>>> import numpy as np
>>> np.set_printoptions(precision=1, suppress=True, linewidth=200, sign=" ")
>>> def rd(a):
...     return np.round(a, 1) + 0
... 
>>> mat = np.load("a.npy")
>>> rd(mat)
array([[ 0. ,  0. , -0.1,  0.1],
       [ 0. ,  0. ,  0. ,  0. ],
       [-0.1,  0. , -0.1,  0.3],
       [ 0.1,  0. ,  0.3, -0.9]])
>>> rd(np.linalg.eigvalsh(mat).min())
np.float64(-1.0)
>>> [round(float(np.linalg.det(mat[:i, :i])), 2) + 0 for i in range(1, 5)]
[-0.03, 0.0, 0.0, 0.0]
>>> np.all(np.linalg.eigvalsh(mat) > 0)
np.False_
>>> evals, vecs = np.linalg.eigh(mat)
>>> vec = np.array([1, 1, 2, 0])
>>> rd(np.abs(mat).sum(axis=1).max()), rd(np.abs(evals).max())
(np.float64(1.3), np.float64(1.0))
>>> rd(np.linalg.eigvalsh(mat[1:, 1:]))
array([-1.,  0.,  0.])
>>> rd(np.linalg.norm(mat, 2) / np.linalg.norm(mat))
np.float64(1.0)
>>> np.argsort(-np.linalg.norm(mat, axis=0).round(6), kind="stable")[:3]
array([ 3,  2,  0])
>>> np.linalg.matrix_rank(mat, rtol=0.1)
np.int64(1)
>>> [round(float(x), 1) for x in np.linalg.svd(mat, compute_uv=False)[:3]]
[1.0, 0.0, 0.0]
>>> U, sig, Vt = np.linalg.svd(mat)
>>> rd(sig)
array([ 1.,  0.,  0.,  0.])
>>> B = U[:, :1] @ np.diag(sig[:1]) @ Vt[:1]
>>> rd(np.linalg.norm(mat - B, 2)), rd(sig[1])
(np.float64(0.0), np.float64(0.0))
>>> np.linalg.matrix_rank(mat, rtol=0.05)
np.int64(1)
>>> rd(np.linalg.norm(mat - B) / np.linalg.norm(mat))
np.float64(0.0)
>>> rd(B)
array([[ 0. ,  0. , -0.1,  0.1],
       [ 0. ,  0. ,  0. ,  0. ],
       [-0.1,  0. , -0.1,  0.3],
       [ 0.1,  0. ,  0.3, -0.9]])
>>> r = np.linalg.matrix_rank(mat)
>>> r
np.int64(1)
>>> N = np.linalg.svd(mat)[2][r:].T
>>> rd(mat @ N)
array([[ 0.,  0.,  0.],
       [ 0.,  0.,  0.],
       [ 0.,  0.,  0.],
       [ 0.,  0.,  0.]])
>>> [int(np.linalg.matrix_rank(mat[:i])) for i in range(1, len(mat) + 1)]
[1, 1, 1, 1]
>>> rd(N @ N.T)
array([[ 1. ,  0. , -0.1,  0.1],
       [ 0. ,  1. ,  0. ,  0. ],
       [-0.1,  0. ,  0.9,  0.3],
       [ 0.1,  0. ,  0.3,  0.1]])
>>> [int(np.linalg.matrix_rank(np.delete(mat, i, axis=0))) for i in range(4)]
[1, 1, 1, 1]
>>> data = np.load("out2.npy")
>>> rd(data)
array([[-3.6,  0.2,  1.6],
       [ 1.6, -0.9,  3.6],
       [ 0.5,  3.9,  0.8]])
>>> def softmax(z):
...     e = np.exp(z - z.max(axis=-1, keepdims=True))
...     return e / e.sum(axis=-1, keepdims=True)
... 
>>> rd(softmax(data).sum(axis=1))
array([ 1.,  1.,  1.])
>>> rd(softmax(data[1]))
array([ 0.1,  0. ,  0.9])
>>> S = data @ data.T / np.sqrt(3)
>>> rd(softmax(S))
array([[ 1.,  0.,  0.],
       [ 0.,  1.,  0.],
       [ 0.,  0.,  1.]])
>>> proj = np.triu(np.array([[-1, 0, -3], [-1, 0, 1], [3, -2, 1]]), 1) + np.eye(3)
>>> B = proj @ data @ np.linalg.inv(proj)
>>> rd(np.poly(B))
array([  1. ,   3.8, -15.2, -64. ])
>>> rd(proj @ data - data @ proj)
array([[ -1.6, -11.7, -13.4],
       [  0.5,   3.9,   6.4],
       [  0. ,   0. ,  -2.3]])
>>> rd(np.linalg.det(B))
np.float64(64.0)
>>> np.linalg.matrix_rank(B)
np.int64(3)
>>> O, vecs = np.linalg.qr(data[:, :2])[0], np.linalg.qr(data[:, 2:])[0]
>>> sig = np.linalg.svd(O.T @ vecs, compute_uv=False)
>>> (sig > 0.9).sum()
np.int64(0)
>>> rd(sig)
array([ 0.])
>>> rd(np.degrees(np.arccos(sig.clip(0, 1))))
array([ 90.])
>>> F = np.array([[-3, -1, 2], [-9, -3, 1], [9, 3, -3]])
>>> [round(float(x), 1) for x in np.linalg.svd(F, compute_uv=False)[:3]]
[14.2, 1.9, 0.0]
>>> np.linalg.matrix_rank(F, rtol=0.1)
np.int64(2)
>>> np.linalg.matrix_rank(F)
np.int64(2)
>>> rd(F.mean(axis=0))
array([-1. , -0.3,  0. ])
>>> np.diff(F, axis=0)
array([[-6, -2, -1],
       [18,  6, -4]])
>>> np.unravel_index(np.abs(F).argmax(), F.shape)
(np.int64(1), np.int64(0))
>>> F[3]
Traceback (most recent call last):
  File "<python-input-55>", line 1, in <module>
    F[3]
    ~^^^
IndexError: index 3 is out of bounds for axis 0 with size 3
>>> F[:, 3]
Traceback (most recent call last):
  File "<python-input-56>", line 1, in <module>
    F[:, 3]
    ~^^^^^^
IndexError: index 3 is out of bounds for axis 1 with size 3
>>> X = np.array([[1.0, 0.2], [0.2, 1.0]])
>>> X
array([[ 1. ,  0.2],
       [ 0.2,  1. ]])
>>> rd(np.linalg.eigvals(X))
array([ 1.2,  0.8])
>>> np.kron(np.eye(2, dtype=int), X)
array([[ 1. ,  0.2,  0. ,  0. ],
       [ 0.2,  1. ,  0. ,  0. ],
       [ 0. ,  0. ,  1. ,  0.2],
       [ 0. ,  0. ,  0.2,  1. ]])
>>> rd(np.linalg.det(2 * X)), rd(np.linalg.det(X))
(np.float64(3.8), np.float64(1.0))
>>> np.einsum("ii->", X)
np.float64(2.0)
>>> rd(np.linalg.eigvals(X).sum().real)
np.float64(2.0)
>>> rd(np.linalg.det(X.T))
np.float64(1.0)
